$ ipython --no-banner

In [1]: import numpy as np

In [2]: import numpy.linalg as la

In [3]: np.set_printoptions(precision=3, suppress=True, linewidth=200)

In [4]: rd = lambda a: np.round(a, 3) + 0

In [5]: M = np.load("a.npy")

In [6]: M
Out[6]: 
array([[0., 0., 3., 2., 4., 8., 6., 9., 9., 2.],
       [0., 0., 7., 9., 3., 7., 9., 7., 3., 6.],
       [3., 7., 0., 0., 0., 0., 0., 0., 0., 0.],
       [2., 9., 0., 0., 0., 0., 0., 0., 0., 0.],
       [4., 3., 0., 0., 0., 0., 0., 0., 0., 0.],
       [8., 7., 0., 0., 0., 0., 0., 0., 0., 0.],
       [6., 9., 0., 0., 0., 0., 0., 0., 0., 0.],
       [9., 7., 0., 0., 0., 0., 0., 0., 0., 0.],
       [9., 3., 0., 0., 0., 0., 0., 0., 0., 0.],
       [2., 6., 0., 0., 0., 0., 0., 0., 0., 0.]])

In [7]: ev, V = la.eigh(M)

In [8]: x = np.array([0, 8, 2, 5, 1, 4, 2, 6, 0, 6])

In [9]: np.abs(M).sum(axis=1).max(), rd(np.abs(ev).max())
Out[9]: (np.float64(51.0), np.float64(24.376))

In [10]: x @ M @ x / (x @ x), rd(ev[0]), rd(ev[-1])
Out[10]: (np.float64(16.0), np.float64(-24.376), np.float64(24.376))

In [11]: mat = np.array([[13, 3, 9, 7], [3, 1, 3, 1], [9, 3, 9, 3], [7, 1, 3, 5]])

In [12]: ev, V = la.eigh(mat)

In [13]: x = np.array([1, 2, 2, 1])

In [14]: x @ mat @ x
Out[14]: np.int64(160)

In [15]: mat.reshape(2, -1)
Out[15]: 
array([[13,  3,  9,  7,  3,  1,  3,  1],
       [ 9,  3,  9,  3,  7,  1,  3,  5]])

In [16]: mat.reshape(4, 5)
Traceback (most recent call last):
  Cell In[16], line 1
    mat.reshape(4, 5)
ValueError: cannot reshape array of size 16 into shape (4,5)


In [17]: t3 = mat.reshape(4, 2, -1)

In [18]: t3.shape
Out[18]: (4, 2, 2)

In [19]: t3[:, 0]
Out[19]: 
array([[13,  3],
       [ 3,  1],
       [ 9,  3],
       [ 7,  1]])

In [20]: t3.transpose(1, 0, 2)
Out[20]: 
array([[[13,  3],
        [ 3,  1],
        [ 9,  3],
        [ 7,  1]],

       [[ 9,  7],
        [ 3,  1],
        [ 9,  3],
        [ 3,  5]]])

In [21]: ev, V = la.eigh(mat)

In [22]: rd(ev)
Out[22]: array([ 0.,  0.,  4., 24.])

In [23]: rd(la.svd(mat, compute_uv=False))
Out[23]: array([24.,  4.,  0.,  0.])

In [24]: rd(V @ np.diag(ev) @ V.T)
Out[24]: 
array([[13.,  3.,  9.,  7.],
       [ 3.,  1.,  3.,  1.],
       [ 9.,  3.,  9.,  3.],
       [ 7.,  1.,  3.,  5.]])

In [25]: rd(V.T @ V)
Out[25]: 
array([[1., 0., 0., 0.],
       [0., 1., 0., 0.],
       [0., 0., 1., 0.],
       [0., 0., 0., 1.]])

In [26]: r0 = np.array([-1, -2])

In [27]: np.cross(mat[1, :3], mat[3, :3])
Out[27]: array([ 0, 12, -4])

In [28]: np.array([np.convolve(row, r0, "same") for row in mat])
Out[28]: 
array([[-13, -29, -15, -25],
       [ -3,  -7,  -5,  -7],
       [ -9, -21, -15, -21],
       [ -7, -15,  -5, -11]])

In [29]: np.polyval(r0, mat[1])
Out[29]: array([-5, -3, -5, -3])

In [30]: np.correlate(mat[1], mat[3], "full")
Out[30]: array([15, 14, 21, 36, 13, 22,  7])

In [31]: K = np.loadtxt("arr.csv", delimiter=",")

In [32]: K
Out[32]: 
array([[1., 0., 2., 0., 0., 0.],
       [2., 2., 2., 0., 0., 0.],
       [0., 2., 2., 0., 0., 0.],
       [0., 0., 0., 2., 0., 1.],
       [0., 0., 0., 0., 0., 0.],
       [0., 0., 0., 2., 0., 2.]])

In [33]: np.argsort(-la.norm(K, axis=0).round(6), kind="stable")[:3]
Out[33]: array([2, 1, 3])

In [34]: rank = la.matrix_rank(K)

In [35]: rank
Out[35]: np.int64(5)

In [36]: null = la.svd(K)[2][rank:].T

In [37]: K @ null
Out[37]: 
array([[0.],
       [0.],
       [0.],
       [0.],
       [0.],
       [0.]])

In [38]: [int(la.matrix_rank(np.delete(K, i, axis=0))) for i in range(6)]
Out[38]: [4, 4, 4, 4, 5, 4]

In [39]: null[:, 0] / null[np.abs(null[:, 0]).round(6).argmax(), 0]
Out[39]: array([0., 0., 0., 0., 1., 0.])

In [40]: np.flatnonzero(la.matrix_power((K != 0) + (K.T != 0) + np.eye(6), 6)[3])
Out[40]: array([3, 5])

In [41]: (K != 0).astype(int)
Out[41]: 
array([[1, 0, 1, 0, 0, 0],
       [1, 1, 1, 0, 0, 0],
       [0, 1, 1, 0, 0, 0],
       [0, 0, 0, 1, 0, 1],
       [0, 0, 0, 0, 0, 0],
       [0, 0, 0, 1, 0, 1]])

In [42]: data = np.load("out16.npy")

In [43]: data
Out[43]: 
array([[ -7.868,  -4.29 ,  -3.073],
       [  3.5  ,  -1.981,  -1.852],
       [ -5.045,  -6.375,  -3.767],
       [ -2.825,   1.646,  -0.69 ],
       [ -7.095,  -5.731,  -3.59 ],
       [ 19.184,  11.759,   3.791],
       [  6.649,   9.808,   2.667],
       [  1.434,   2.591,  -0.202],
       [  4.922,   5.829,   1.121],
       [ -8.405,  -6.968,  -4.094],
       [ -0.871,  -4.611,  -2.975],
       [-15.804,  -4.233,  -3.3  ],
       [ -2.845,  -1.346,  -1.813],
       [-17.166,   1.613,  -1.15 ],
       [  5.577,   6.567,   1.418],
       [ 24.16 ,  11.707,   3.926],
       [ 20.534,  15.844,   5.365],
       [ -0.204,   5.039,   0.665],
       [ 19.684,   9.601,   2.997],
       [  4.661,   2.704,  -0.059],
       [ -0.761,  -0.806,  -1.545],
       [  7.02 ,   6.466,   1.426],
       [  4.464,   5.366,   0.933],
       [ -3.3  ,   1.737,  -0.671],
       [  3.22 ,   2.184,  -0.299],
       [  0.588,   8.274,   1.902],
       [  1.982,   4.58 ,   0.561],
       [ -9.081,  -2.494,  -2.438]])

In [44]: cov = M.T @ M

In [45]: rd(la.svd(M, compute_uv=False) ** 2)
Out[45]: array([594.189, 594.189,  63.811,  63.811,   0.   ,   0.   ,   0.   ,   0.   ,   0.   ,   0.   ])

In [46]: la.matrix_rank(cov)
Out[46]: np.int64(4)

In [47]: np.diag(cov)
Out[47]: array([295., 363.,  58.,  85.,  25., 113., 117., 130.,  90.,  40.])

In [48]: P = data @ la.solve(data.T @ data, data.T)

In [49]: rd(la.eigvalsh(P))
Out[49]: array([0., 0., 0., 0., 0., 0., 0., 0., 0., 0., 0., 0., 0., 0., 0., 0., 0., 0., 0., 0., 0., 0., 0., 0., 0., 1., 1., 1.])

In [50]: rd(np.trace(P))
Out[50]: np.float64(3.0)

In [51]: rd(P @ data[:, 1])
Out[51]: 
array([-4.29 , -1.981, -6.375,  1.646, -5.731, 11.759,  9.808,  2.591,  5.829, -6.968, -4.611, -4.233, -1.346,  1.613,  6.567, 11.707, 15.844,  5.039,  9.601,  2.704, -0.806,  6.466,  5.366,  1.737,
        2.184,  8.274,  4.58 , -2.494])

In [52]: feats = np.load("data.npy")

In [53]: feats
Out[53]: 
array([[ 0,  0,  0,  0,  0],
       [ 0, -1,  2, -3,  0],
       [-2,  0,  0,  0,  0],
       [ 3, -2,  0,  1,  0],
       [ 0,  0,  0,  0,  0],
       [ 0,  0,  2,  0,  0],
       [ 0,  0,  0,  0,  1]])

In [54]: x = np.array([1, -7, 6, 2, 5])

In [55]: y = feats @ x

In [56]: rd(la.pinv(feats) @ feats)
Out[56]: 
array([[1., 0., 0., 0., 0.],
       [0., 1., 0., 0., 0.],
       [0., 0., 1., 0., 0.],
       [0., 0., 0., 1., 0.],
       [0., 0., 0., 0., 1.]])

In [57]: rd(la.lstsq(feats, y)[0])
Out[57]: array([ 1., -7.,  6.,  2.,  5.])

In [58]: y
Out[58]: array([ 0, 13, -2, 19,  0, 12,  5])

In [59]: rng = np.random.default_rng(2975)

In [60]: y = y + 0.1 * rng.normal(size=7)

In [61]: rd(y)
Out[61]: array([-0.112, 13.091, -2.013, 18.919,  0.04 , 12.006,  4.983])

In [62]: coef, *_ = la.lstsq(feats, y)

In [63]: rd(coef)
Out[63]: array([ 1.007, -6.969,  6.003,  1.961,  4.983])

In [64]: coef.round()
Out[64]: array([ 1., -7.,  6.,  2.,  5.])

In [65]: Y = np.c_[feats[:, :3] @ np.array([[-2, 2, 0], [-3, -3, 0], [2, 2, -3]]), np.array([-2, 0, 6, -7, -8, -7, -7])]

In [66]: Y
Out[66]: 
array([[ 0,  0,  0, -2],
       [ 7,  7, -6,  0],
       [ 4, -4,  0,  6],
       [ 0, 12,  0, -7],
       [ 0,  0,  0, -8],
       [ 4,  4, -6, -7],
       [ 0,  0,  0, -7]])

In [67]: rd(la.norm(la.qr(feats)[0].T @ Y, axis=0) ** 2 / ((Y ** 2).sum(axis=0) + 1e-12))
Out[67]: array([1.   , 1.   , 1.   , 0.729])

In [68]: la.matrix_rank(np.c_[feats, Y])
Out[68]: np.int64(6)

In [69]: rd(la.lstsq(feats, Y[:, 0])[0])
Out[69]: array([-2., -3.,  2.,  0.,  0.])

In [70]: rd(la.norm(Y - feats @ la.lstsq(feats, Y)[0], axis=0))
Out[70]: array([0.   , 0.   , 0.   , 8.246])

In [71]: P = feats @ la.solve(feats.T @ feats, feats.T)

In [72]: la.matrix_rank(np.eye(7) - P)
Out[72]: np.int64(2)

In [73]: rd(la.eigvalsh(P))
Out[73]: array([0., 0., 1., 1., 1., 1., 1.])

In [74]: rd(np.diag(P))
Out[74]: array([0., 1., 1., 1., 0., 1., 1.])

In [75]: z = rng.permutation(5)

In [76]: Y = feats[:, z] * rng.choice([-1, 1], 5)

In [77]: Y
Out[77]: 
array([[ 0,  0,  0,  0,  0],
       [ 2, -1, -3,  0,  0],
       [ 0,  0,  0,  0,  2],
       [ 0, -2,  1,  0, -3],
       [ 0,  0,  0,  0,  0],
       [ 2,  0,  0,  0,  0],
       [ 0,  0,  0, -1,  0]])

In [78]: U, _, VT = la.svd(feats.T @ Y)

In [79]: rd(U @ VT)
Out[79]: 
array([[ 0.,  0.,  0.,  0., -1.],
       [ 0.,  1.,  0.,  0.,  0.],
       [ 1.,  0.,  0.,  0.,  0.],
       [ 0.,  0.,  1.,  0.,  0.],
       [ 0.,  0.,  0., -1.,  0.]])

In [80]: rd(la.lstsq(feats, Y)[0])
Out[80]: 
array([[ 0.,  0.,  0.,  0., -1.],
       [ 0.,  1.,  0.,  0.,  0.],
       [ 1.,  0.,  0.,  0.,  0.],
       [ 0.,  0.,  1.,  0.,  0.],
       [ 0.,  0.,  0., -1.,  0.]])

In [81]: m1 = np.loadtxt("case15.csv", delimiter=",")

In [82]: rd(m1)
Out[82]: 
array([[-0.136, -0.608,  0.161,  0.879, -2.439, -2.24 ,  0.511,  1.857, -0.187, -0.202, -0.24 ],
       [ 0.136, -1.472, -2.783,  0.883,  0.947,  0.668, -0.349,  1.275,  0.167, -0.585, -1.352],
       [ 0.136,  1.163,  0.074, -0.429,  2.066, -1.654, -0.888,  1.694,  0.87 , -1.093,  1.352],
       [ 2.864, -0.536, -0.126, -0.852, -0.155, -1.306, -0.299, -1.236,  1.504, -0.012, -1.076],
       [ 1.91 ,  1.584, -0.258, -1.198, -0.334,  0.952,  0.184,  1.731, -1.877,  0.721, -0.504],
       [ 0.409,  0.716,  1.474,  2.32 ,  1.624, -0.501,  1.076,  0.036, -0.42 ,  0.403, -1.837],
       [ 0.682, -0.286,  0.211,  0.64 , -0.153, -0.307, -1.166, -1.106, -2.314, -2.627,  0.214],
       [-1.228,  1.874, -1.057, -1.181, -0.342, -0.543,  1.533, -0.699,  0.328, -1.615, -1.582],
       [-1.091, -0.846,  1.739, -1.505,  0.123,  0.237, -1.813,  0.853,  0.085, -0.258, -2.155],
       [ 0.546,  1.463,  0.442,  1.462, -1.356,  1.777, -1.069,  0.497,  1.875, -1.148, -0.089],
       [ 0.682, -1.534,  1.259, -0.716,  0.342,  1.156,  2.325,  0.917,  0.487, -1.687,  0.546]])

In [83]: W = np.array([[1, 1, 1, 0],
    ...:     [2, 3, 2, 2],
    ...:     [0, 0, 1, 2],
    ...:     [2, 0, 3, 3],
    ...:     [2, 1, 0, 3],
    ...:     [2, 3, 2, 3],
    ...:     [3, 3, 1, 0],
    ...:     [0, 0, 2, 0],
    ...:     [3, 0, 1, 0],
    ...:     [2, 3, 2, 0],
    ...:     [0, 3, 2, 2]])

In [84]: coef = np.array([-2, 3, -1, -3])

In [85]: hid = np.maximum(m1 @ W + coef, 0)

In [86]: rd((hid > 0).mean(axis=0))
Out[86]: array([0.273, 0.545, 0.455, 0.273])

In [87]: la.matrix_rank(hid)
Out[87]: np.int64(4)

In [88]: (hid > 0).astype(int)
Out[88]: 
array([[0, 0, 0, 0],
       [0, 0, 0, 0],
       [0, 1, 1, 1],
       [0, 0, 0, 0],
       [0, 1, 1, 0],
       [1, 1, 1, 1],
       [0, 0, 0, 0],
       [0, 1, 0, 0],
       [0, 0, 0, 0],
       [1, 1, 1, 1],
       [1, 1, 1, 0]])

In [89]: cent = np.array([[-3, 2, -3], [2, 1, -1], [-2, 1, 2], [3, -3, 0]])

In [90]: W @ cent
Out[90]: 
array([[ -3,   4,  -2],
       [  2,   3,  -5],
       [  4,  -5,   2],
       [ -3,  -2,   0],
       [  5,  -4,  -7],
       [  5,   0,  -5],
       [ -5,  10, -10],
       [ -4,   2,   4],
       [-11,   7,  -7],
       [ -4,   9,  -5],
       [  8,  -1,   1]])
